% ipython --no-banner

In [1]: import numpy as np

In [2]: np.set_printoptions(suppress=True, linewidth=140)

In [3]: def tidy(a):
   ...:     return np.round(a, 1) + 0
   ...: 

In [4]: Z = np.array([[1, -1, -1]])

In [5]: rng = np.random.default_rng(168838)

In [6]: mat = rng.normal(size=(23, 1)) @ Z + np.array([0, 9, 7])

In [7]: tidy(mat)
Out[7]: 
array([[ 0.1,  8.9,  6.9],
       [-0.1,  9.1,  7.1],
       [-0.8,  9.8,  7.8],
       [-0.1,  9.1,  7.1],
       [-1.8, 10.8,  8.8],
       [-0.9,  9.9,  7.9],
       [-2. , 11. ,  9. ],
       [-0.9,  9.9,  7.9],
       [ 0.6,  8.4,  6.4],
       [ 1.3,  7.7,  5.7],
       [ 1.1,  7.9,  5.9],
       [ 0. ,  9. ,  7. ],
       [ 1.4,  7.6,  5.6],
       [ 1.8,  7.2,  5.2],
       [-0.2,  9.2,  7.2],
       [ 0.4,  8.6,  6.6],
       [ 0.3,  8.7,  6.7],
       [ 0. ,  9. ,  7. ],
       [-0.5,  9.5,  7.5],
       [-0.8,  9.8,  7.8],
       [ 1.4,  7.6,  5.6],
       [-0.8,  9.8,  7.8],
       [-1.4, 10.4,  8.4]])

In [8]: blk = np.stack([mat, 2 * mat, mat[::-1]])

In [9]: print((blk @ mat.T).shape)
(3, 23, 23)

In [10]: tidy(np.linalg.norm(blk, axis=(1, 2)))
Out[10]: array([ 55.9, 111.8,  55.9])

In [11]: feats = np.load("x.npy")

In [12]: feats
Out[12]: 
array([[9, 5, 4],
       [5, 1, 8],
       [2, 1, 7],
       [7, 3, 9],
       [2, 1, 7],
       [3, 0, 1]])

In [13]: cen = mat - mat.mean(axis=0)

In [14]: U, sigma, Vh = np.linalg.svd(cen, full_matrices=False)

In [15]: tidy(sigma)
Out[15]: array([8.3, 0. , 0. ])

In [16]: tidy((sigma ** 2).sum() ** 2 / (sigma ** 4).sum())
Out[16]: np.float64(1.0)

In [17]: tidy(cen.mean(axis=0))
Out[17]: array([0., 0., 0.])

In [18]: tidy(sigma ** 2 / (sigma ** 2).sum())
Out[18]: array([1., 0., 0.])

In [19]: x0 = np.array([5, 0, 4])

In [20]: rhs = feats @ x0

In [21]: tidy(np.linalg.solve(feats.T @ feats, feats.T @ rhs))
Out[21]: array([5., 0., 4.])

In [22]: rhs = rhs + 0.1 * rng.normal(size=6)

In [23]: tidy(rhs)
Out[23]: array([61. , 57. , 38. , 71. , 38.2, 19. ])

In [24]: c, *_ = np.linalg.lstsq(feats, rhs)

In [25]: tidy(np.linalg.norm(rhs - feats @ c))
Out[25]: np.float64(0.1)

In [26]: [round(float(np.linalg.norm(np.linalg.solve(feats.T @ feats + lam * np.eye(3), feats.T @ rhs))), 2) for lam in (0, 1, 10, 100)]
Out[26]: [6.4, 6.25, 5.94, 4.88]

In [27]: c.round()
Out[27]: array([5., 0., 4.])

In [28]: J = np.load("a.npy")

In [29]: J
Out[29]: 
array([[3, 3, 5],
       [5, 3, 3],
       [3, 5, 3]])

In [30]: np.allclose(J @ J.T, J.T @ J)
Out[30]: True

In [31]: print(np.sort(np.abs(np.fft.fft(J[0]))), tidy(np.sort(np.linalg.svd(J, compute_uv=False))))
[ 2.  2. 11.] [ 2.  2. 11.]

In [32]: print(tidy(np.fft.fft(J[0])))
[11.+0.j  -1.+1.7j -1.-1.7j]

In [33]: J @ np.ones(3)
Out[33]: array([11., 11., 11.])

In [34]: U, sigma, Vh = np.linalg.svd(J, full_matrices=False)

In [35]: print(sigma)
[11.  2.  2.]

In [36]: tidy(sigma / sigma[0])
Out[36]: array([1. , 0.2, 0.2])

In [37]: print(tidy(U.T @ J @ Vh.T))
[[11.  0.  0.]
 [ 0.  2.  0.]
 [ 0.  0.  2.]]

In [38]: print(tidy(np.cumsum(sigma ** 2) / np.sum(sigma ** 2)))
[0.9 1.  1. ]

In [39]: np.allclose(U * sigma @ Vh, J)
Out[39]: True

In [40]: tidy(np.abs(Vh[0]))
Out[40]: array([0.6, 0.6, 0.6])

In [41]: tidy(U.T @ U)
Out[41]: 
array([[1., 0., 0.],
       [0., 1., 0.],
       [0., 0., 1.]])

In [42]: other = J / np.linalg.norm(J, axis=1, keepdims=True)

In [43]: gram = other @ other.T

In [44]: print(tidy(np.linalg.norm(other, axis=1)))
[1. 1. 1.]

In [45]: other = np.linalg.inv(J)

In [46]: tidy(np.linalg.det(J) * np.linalg.det(other))
Out[46]: np.float64(1.0)

In [47]: tidy(J @ other)
Out[47]: 
array([[1., 0., 0.],
       [0., 1., 0.],
       [0., 0., 1.]])

In [48]: print(tidy(np.linalg.inv(other)))
[[3. 3. 5.]
 [5. 3. 3.]
 [3. 5. 3.]]

In [49]: print(tidy(other))
[[-0.1  0.4 -0.1]
 [-0.1 -0.1  0.4]
 [ 0.4 -0.1 -0.1]]

In [50]: np.allclose(other, J.T)
Out[50]: False

In [51]: X = np.loadtxt("test17.csv", delimiter=",")

In [52]: X
Out[52]: 
array([[-0.1,  0.1, -0.1, -0.1, -0.1,  0. ],
       [ 0.6, -0.1,  0.9, -1.3,  1.8,  1.6],
       [-0.4,  0.1, -0.7,  0. ,  0. , -0.5],
       [-0.1, -0.5,  0.2, -0.2,  0.3,  0.2],
       [ 0.8, -0.7,  1.2, -2. ,  1.7,  0.8],
       [ 1.8, -0.3,  1.3, -2.7,  2.7,  2.4],
       [ 0.6, -0.9,  0.7, -1.5,  1.3,  1.4],
       [ 0. , -0.1, -0.2, -0.5, -0.1, -0.1],
       [ 1.5, -0.8,  1.7, -2.7,  2.6,  2.4],
       [ 1.2, -0.8,  1.9, -3.1,  3. ,  2.1],
       [ 0.5, -0.2,  0.8, -1.6,  1. ,  1.2],
       [ 1.4, -0.9,  1.6, -3.1,  2.4,  1.9],
       [ 0.1,  0.2,  0.1,  0. ,  0.3, -0.5],
       [ 1.3, -0.8,  1.9, -3. ,  2.8,  2.2],
       [ 1.7, -0.7,  2.6, -2.5,  3.1,  2.2],
       [ 0.3,  0. ,  0.1, -0.5,  0.3, -0.5],
       [ 0.4, -0.3,  1. , -1. ,  1.2,  0.9],
       [ 0. , -0.1, -0.4, -0.1, -0.4,  0. ],
       [ 0.8, -0.7,  1.2, -0.9,  1.5,  1.4],
       [ 1.8, -1.4,  2.2, -2.6,  3. ,  2.1],
       [ 1.1, -0.6,  1.3, -1.4,  1.6,  1.1],
       [ 1.8, -0.3,  1.3, -1.3,  1.5,  0.9],
       [ 1.5, -0.6,  2.4, -2.6,  3.3,  2.3]])

In [53]: gram = np.cov(X, rowvar=False)

In [54]: np.argsort(-X.std(axis=0).round(6), kind="stable")
Out[54]: array([4, 3, 5, 2, 0, 1])

In [55]: tidy(np.polyfit(X[:, 5], X[:, 2], 1))
Out[55]: array([0.8, 0.1])

In [56]: np.argwhere(np.triu(np.abs(np.corrcoef(X.T)) > 0.8, 1))
Out[56]: 
array([[0, 2],
       [0, 3],
       [0, 4],
       [0, 5],
       [2, 3],
       [2, 4],
       [2, 5],
       [3, 4],
       [3, 5],
       [4, 5]])

In [57]: tidy(np.corrcoef(X[:, 5], X[:, 2])[0, 1])
Out[57]: np.float64(0.9)

In [58]: tidy(X.std(axis=0))
Out[58]: array([0.7, 0.4, 0.9, 1.1, 1.2, 1. ])
